% ipython --no-banner

In [1]: import numpy as np

In [2]: np.set_printoptions(precision=3, suppress=True, linewidth=120, legacy="1.25")

In [3]: J = np.loadtxt("block2.csv", delimiter=",")

In [4]: J
Out[4]: 
array([[ 3.196, -1.   ,  0.8  ],
       [ 0.36 , -1.5  ,  0.1  ],
       [-9.171, -0.3  , -2.3  ],
       [-2.111, -0.6  , -0.5  ],
       [-6.381, -1.7  , -1.6  ],
       [ 3.138, -1.1  ,  0.8  ],
       [ 5.612, -1.   ,  1.4  ],
       [ 5.196,  0.4  ,  1.3  ],
       [-3.158,  1.1  , -0.8  ],
       [-1.918,  0.7  , -0.5  ],
       [ 2.287,  0.   ,  0.6  ],
       [-1.163,  1.1  , -0.3  ],
       [-4.462,  0.4  , -1.1  ],
       [ 1.287, -0.3  ,  0.3  ],
       [-3.712,  0.2  , -0.9  ],
       [-0.102, -1.   ,  0.   ],
       [-7.366, -0.4  , -1.8  ],
       [-6.425,  1.6  , -1.6  ],
       [ 3.696, -1.4  ,  0.9  ],
       [-6.021, -0.9  , -1.5  ],
       [ 5.781, -0.7  ,  1.4  ],
       [-2.702, -1.2  , -0.7  ],
       [ 0.544, -1.8  ,  0.1  ],
       [-0.865, -1.3  , -0.2  ]])

In [5]: J.shape
Out[5]: (24, 3)

In [6]: J.sum(axis=0)
Out[6]: array([-24.46, -10.7 ,  -6.1 ])

In [7]: J[24]
---------------------------------------------------------------------------
IndexError                                Traceback (most recent call last)
Cell In[7], line 1
----> 1 J[24]

IndexError: index 24 is out of bounds for axis 0 with size 24

In [8]: np.linalg.matrix_rank(J)
Out[8]: 3

In [9]: idx = J[:, 0] > np.median(J[:, 0])

In [10]: u = J[idx].mean(axis=0) - J[~idx].mean(axis=0)

In [11]: idx.astype(int)
Out[11]: array([1, 1, 0, 0, 0, 1, 1, 1, 0, 0, 1, 0, 0, 1, 0, 1, 0, 0, 1, 0, 1, 0, 1, 1])

In [12]: ((J - J.mean(axis=0)) @ u > 0).astype(int)
Out[12]: array([1, 1, 0, 0, 0, 1, 1, 1, 0, 0, 1, 0, 0, 1, 0, 1, 0, 0, 1, 0, 1, 0, 1, 1])
